>>> import numpy as np
>>> np.set_printoptions(precision=2, suppress=True, linewidth=200, legacy="1.25")
>>> rnd = lambda a: np.round(a, 2) + 0
>>> M2 = np.array([[1, 2, 0, 0, 0, 0],
...     [2, 2, 1, 2, 0, 1],
...     [0, 1, 2, 2, 0, 1],
...     [0, 1, 1, 0, 0, 1]])
>>> J = M2.T @ M2
>>> J
array([[ 5,  6,  2,  4,  0,  2],
       [ 6, 10,  5,  6,  0,  4],
       [ 2,  5,  6,  6,  0,  4],
       [ 4,  6,  6,  8,  0,  4],
       [ 0,  0,  0,  0,  0,  0],
       [ 2,  4,  4,  4,  0,  3]])
>>> Uu, sv, Vt = np.linalg.svd(J)
>>> np.argmax(sv[:-1] / (sv[1:] + 1e-6)) + 1
4
>>> M2 = Uu[:, :4] @ np.diag(sv[:4]) @ Vt[:4]
>>> rnd(np.linalg.norm(J - M2, 2)), rnd(sv[4])
(0.0, 0.0)
>>> np.linalg.matrix_rank(J, rtol=0.05)
3
>>> rnd(np.abs(J - M2).max())
0.0
>>> w, evecs = np.linalg.eigh(J)
>>> rnd(np.linalg.eigvalsh(J + 4 * np.eye(6)))
array([ 4.  ,  4.  ,  4.36,  5.78,  9.05, 28.8 ])
>>> rnd(evecs @ np.diag(w) @ evecs.T)
array([[ 5.,  6.,  2.,  4.,  0.,  2.],
       [ 6., 10.,  5.,  6.,  0.,  4.],
       [ 2.,  5.,  6.,  6.,  0.,  4.],
       [ 4.,  6.,  6.,  8.,  0.,  4.],
       [ 0.,  0.,  0.,  0.,  0.,  0.],
       [ 2.,  4.,  4.,  4.,  0.,  3.]])
>>> rnd(np.abs(evecs[:, -1]))
array([0.35, 0.58, 0.42, 0.52, 0.  , 0.31])
>>> rnd(evecs.T @ evecs)
array([[1., 0., 0., 0., 0., 0.],
       [0., 1., 0., 0., 0., 0.],
       [0., 0., 1., 0., 0., 0.],
       [0., 0., 0., 1., 0., 0.],
       [0., 0., 0., 0., 1., 0.],
       [0., 0., 0., 0., 0., 1.]])
>>> rnd(np.linalg.eigvalsh(J @ J))
array([  0.  ,   0.  ,   0.13,   3.17,  25.54, 615.15])
>>> w.sum(), np.trace(J)
(32.0, 32)
>>> rnd(w)
array([ 0.  ,  0.  ,  0.36,  1.78,  5.05, 24.8 ])
>>> A = np.load("a.npy")
>>> A
array([[-2.04,  2.63,  2.27, -1.27, -0.73,  1.54,  1.57,  1.19,  0.64],
       [ 1.31,  0.62, -1.87,  3.4 , -2.23, -0.98, -0.26, -0.32,  1.32],
       [-2.65, -0.51,  0.49,  2.19,  0.72,  3.08, -1.15,  0.78,  0.86],
       [ 1.39, -1.12, -1.44,  3.12,  0.07, -0.11, -1.58,  2.21,  1.6 ],
       [-0.09,  0.33,  0.61, -0.47, -0.87,  0.91, -2.86, -1.03,  3.67],
       [-1.8 ,  1.85, -0.01,  1.64, -1.17, -3.67,  0.48, -0.2 , -0.75],
       [ 2.33, -2.75, -0.53, -0.56,  1.46, -0.13,  0.89,  0.3 , -2.9 ],
       [ 0.38, -1.72, -0.25, -1.72, -2.23,  0.9 ,  2.95, -0.84, -1.91],
       [-1.42,  2.57, -1.9 ,  0.5 ,  0.58,  2.12,  2.53,  0.2 ,  1.11],
       [ 0.17,  2.07,  0.59,  0.41,  0.42,  2.11,  1.61,  3.53,  0.71],
       [ 0.26,  0.87,  2.83,  1.57,  0.5 ,  1.78, -2.42,  1.8 ,  1.11],
       [-0.59, -0.57, -0.69, -1.38,  1.86, -1.87, -0.36, -0.9 , -3.75],
       [-0.02, -0.81, -0.75, -2.94,  1.61,  1.37, -1.65,  0.7 , -2.72],
       [-3.93, -0.73,  0.1 , -1.67, -0.81,  0.42, -0.23, -0.38, -2.27],
       [ 0.27,  0.62,  2.03,  3.02, -0.13,  1.12, -3.1 ,  0.27, -0.56],
       [ 0.44,  0.23, -0.09,  2.37,  2.05, -2.62,  1.33, -0.87, -2.35],
       [-2.22,  0.53, -0.59, -0.76, -2.93, -2.28, -1.83,  0.54,  1.18],
       [-1.76, -1.89,  0.53, -0.55,  2.61,  0.67, -0.62,  2.88, -1.35],
       [-1.16, -1.33,  1.85, -3.96, -1.16, -0.32, -0.85,  0.54, -0.53],
       [-3.49,  1.32,  1.13,  1.29, -0.96,  2.32, -0.58,  0.9 , -0.83],
       [ 2.28, -0.41, -1.96, -0.32, -0.55,  0.35,  1.39,  1.53,  3.32],
       [-1.96, -0.79, -1.71, -0.89,  0.1 , -1.33, -2.09,  2.59,  2.  ],
       [ 1.42,  0.32, -1.24, -1.07,  1.2 ,  0.87, -1.5 , -3.97, -0.06],
       [ 1.93,  0.43,  0.04,  3.02,  1.58, -0.66,  2.06,  1.49, -1.6 ],
       [ 1.67,  0.42, -1.87, -0.75,  2.44,  1.49,  2.57, -1.78,  0.17],
       [-1.34,  0.63, -0.04, -2.46, -0.45, -3.59,  1.55, -1.09, -0.22],
       [-1.95, -2.81,  1.31,  0.16, -1.7 , -1.13,  0.81, -0.59, -2.53],
       [ 2.03,  0.05, -0.63,  0.13, -0.01, -3.  , -0.49, -3.19,  1.04],
       [-1.56,  0.11,  1.26,  1.82,  1.27,  1.18, -3.13,  1.87,  1.17],
       [-1.7 , -1.96, -2.57, -1.31,  0.48,  0.17, -2.88, -1.17, -0.18],
       [ 2.03,  1.65,  2.15,  1.62, -1.44, -1.59,  0.8 ,  2.01, -1.28],
       [ 2.06, -3.57, -0.34, -1.98, -0.41, -1.16, -0.81,  0.76,  1.11],
       [-1.15, -0.25,  2.01,  1.93,  0.41,  2.21, -2.24, -1.06,  2.17],
       [-0.86,  1.36, -0.16,  1.37, -3.55,  0.92,  0.43,  2.08,  1.6 ]])
>>> dist = np.linalg.norm(A[:, None] - A[None], axis=-1)
>>> rnd(np.linalg.norm(A, axis=1))
array([5.  , 5.  , 5.  , 5.  , 5.  , 5.  , 5.  , 5.  , 5.  , 5.  , 5.  , 5.  , 4.99, 5.  , 5.  , 5.  , 5.  , 5.  , 5.  , 5.  , 5.  , 5.  , 5.  , 5.  , 5.  , 5.  , 5.  , 5.  , 5.  , 5.  , 5.  , 5.  ,
       5.01, 5.  ])
>>> dist.shape
(34, 34)
>>> dist[26].round(6).argsort(kind="stable")[:4]
array([26, 13,  7, 18])
>>> rnd(dist[:5, :5])
array([[0.  , 8.3 , 6.12, 8.61, 6.83],
       [8.3 , 0.  , 7.17, 4.19, 6.43],
       [6.12, 7.17, 0.  , 5.89, 5.97],
       [8.61, 4.19, 5.89, 0.  , 6.3 ],
       [6.83, 6.43, 5.97, 6.3 , 0.  ]])
>>> np.linalg.matrix_rank(dist ** 2)
11
>>> np.unravel_index(dist.round(6).argmax(), dist.shape)
(29, 30)
